>>> import numpy as np
>>> np.set_printoptions(suppress=True, linewidth=160)
>>> def tidy(a):
...     return np.round(a, 2) + 0
... 
>>> M = np.load("x.npy")
>>> M
array([[ 0.,  0., -1., -1., -1., -1.],
       [ 0.,  0.,  0.,  0.,  0.,  0.],
       [-1.,  0.,  0., -1., -1., -1.],
       [-1.,  0., -1.,  0., -1., -1.],
       [-1.,  0., -1., -1.,  0., -1.],
       [-1.,  0., -1., -1., -1.,  0.]])
>>> np.allclose(M[:-1].T @ np.linalg.lstsq(M[:-1].T, M[-1])[0], M[-1])
False
>>> np.unique(M.round(6), axis=0).shape
(6, 6)
>>> tidy(M @ np.linalg.pinv(M) @ M)
array([[ 0.,  0., -1., -1., -1., -1.],
       [ 0.,  0.,  0.,  0.,  0.,  0.],
       [-1.,  0.,  0., -1., -1., -1.],
       [-1.,  0., -1.,  0., -1., -1.],
       [-1.,  0., -1., -1.,  0., -1.],
       [-1.,  0., -1., -1., -1.,  0.]])
>>> np.linalg.lstsq(M[:-1].T, M[-1])[2]
np.int32(4)
>>> np.abs(np.diag(np.linalg.qr(M)[1])) > 1e-9
array([ True, False,  True,  True,  True,  True])
>>> (np.linalg.matrix_power((M != 0) + (M.T != 0) + np.eye(6), 6) > 0).astype(int)
array([[1, 0, 1, 1, 1, 1],
       [0, 1, 0, 0, 0, 0],
       [1, 0, 1, 1, 1, 1],
       [1, 0, 1, 1, 1, 1],
       [1, 0, 1, 1, 1, 1],
       [1, 0, 1, 1, 1, 1]])
>>> tidy(np.sort(np.linalg.eigvals(M).real))
array([-4.,  0.,  1.,  1.,  1.,  1.])
>>> tidy(np.linalg.det(M))
np.float64(0.0)
>>> np.flatnonzero(np.linalg.matrix_power((M != 0) + (M.T != 0) + np.eye(6), 6)[2])
array([0, 2, 3, 4, 5])
>>> (M != 0).astype(int)
array([[0, 0, 1, 1, 1, 1],
       [0, 0, 0, 0, 0, 0],
       [1, 0, 0, 1, 1, 1],
       [1, 0, 1, 0, 1, 1],
       [1, 0, 1, 1, 0, 1],
       [1, 0, 1, 1, 1, 0]])
>>> rng = np.random.default_rng(49)
>>> lab = rng.permutation(6)
>>> lab
array([4, 2, 3, 5, 1, 0])
>>> other = M[lab][:, lab]
>>> other
array([[ 0., -1., -1., -1.,  0., -1.],
       [-1.,  0., -1., -1.,  0., -1.],
       [-1., -1.,  0., -1.,  0., -1.],
       [-1., -1., -1.,  0.,  0., -1.],
       [ 0.,  0.,  0.,  0.,  0.,  0.],
       [-1., -1., -1., -1.,  0.,  0.]])
>>> np.diag(other)
array([0., 0., 0., 0., 0., 0.])
>>> np.trace(other)
np.float64(0.0)
>>> tidy(np.sort(np.abs(np.linalg.eigvals(other))))
array([0., 1., 1., 1., 1., 4.])
>>> E = np.loadtxt("out17.csv", delimiter=",")
>>> E
array([[-0.8 ,  1.2 ,  1.77,  1.08],
       [-1.  , -1.5 ,  1.5 ,  0.2 ],
       [-0.8 ,  1.2 ,  1.8 ,  1.1 ],
       [ 2.4 ,  0.7 , -0.6 ,  2.6 ],
       [-1.3 , -2.6 ,  1.4 ,  0.4 ],
       [ 0.4 , -1.4 ,  1.2 , -0.5 ]])
>>> Uu, sig, Vt = np.linalg.svd(M)
>>> evecs = Vt[:(sig > 1e-8).sum()]
>>> vec = M[2] + -2 * M[0] + rng.integers(2) * np.eye(6)[0]
>>> vec
array([0., 0., 2., 1., 1., 1.])
>>> np.linalg.matrix_rank(np.vstack([M, vec]))
np.int64(5)
>>> tidy(np.linalg.norm(vec - evecs.T @ evecs @ vec))
np.float64(0.0)
>>> tidy(np.diag(evecs.T @ evecs))
array([1., 0., 1., 1., 1., 1.])
>>> tidy(evecs.T @ evecs)
array([[1., 0., 0., 0., 0., 0.],
       [0., 0., 0., 0., 0., 0.],
       [0., 0., 1., 0., 0., 0.],
       [0., 0., 0., 1., 0., 0.],
       [0., 0., 0., 0., 1., 0.],
       [0., 0., 0., 0., 0., 1.]])
>>> vec = np.array([2, 5, 2, 2])
>>> target = E @ vec
>>> tidy(np.linalg.lstsq(E, target)[0])
array([2., 5., 2., 2.])
>>> tidy(target)
array([ 10.1,  -6.1,  10.2,  12.3, -12. ,  -4.8])
>>> tidy(np.linalg.pinv(E) @ E)
array([[1., 0., 0., 0.],
       [0., 1., 0., 0.],
       [0., 0., 1., 0.],
       [0., 0., 0., 1.]])
>>> target = target + 0.02 * rng.normal(size=6)
>>> tidy(target)
array([ 10.1 ,  -6.1 ,  10.19,  12.27, -12.  ,  -4.84])
>>> beta, *_ = np.linalg.lstsq(E, target)
>>> tidy(E.T @ (target - E @ beta))
array([0., 0., 0., 0.])
>>> tidy(beta)
array([1.98, 5.  , 1.98, 2.  ])
>>> beta.round()
array([2., 5., 2., 2.])
>>> tidy(np.linalg.norm(target - E @ beta))
np.float64(0.01)
>>> hat = E @ np.linalg.solve(E.T @ E, E.T)
>>> tidy((np.eye(6) - hat) @ E)
array([[0., 0., 0., 0.],
       [0., 0., 0., 0.],
       [0., 0., 0., 0.],
       [0., 0., 0., 0.],
       [0., 0., 0., 0.],
       [0., 0., 0., 0.]])
>>> tidy(hat @ E[:, 0])
array([-0.8, -1. , -0.8,  2.4, -1.3,  0.4])
>>> tidy(np.linalg.eigvalsh(hat))
array([0., 0., 1., 1., 1., 1.])
>>> tidy(hat)
array([[ 0.48,  0.09,  0.49,  0.  , -0.05, -0.02],
       [ 0.09,  0.28,  0.09, -0.05,  0.4 ,  0.15],
       [ 0.49,  0.09,  0.49,  0.01, -0.05, -0.01],
       [ 0.  , -0.05,  0.01,  1.  ,  0.03,  0.01],
       [-0.05,  0.4 , -0.05,  0.03,  0.78, -0.08],
       [-0.02,  0.15, -0.01,  0.01, -0.08,  0.97]])
>>> np.linalg.matrix_rank(np.eye(6) - hat)
np.int64(2)
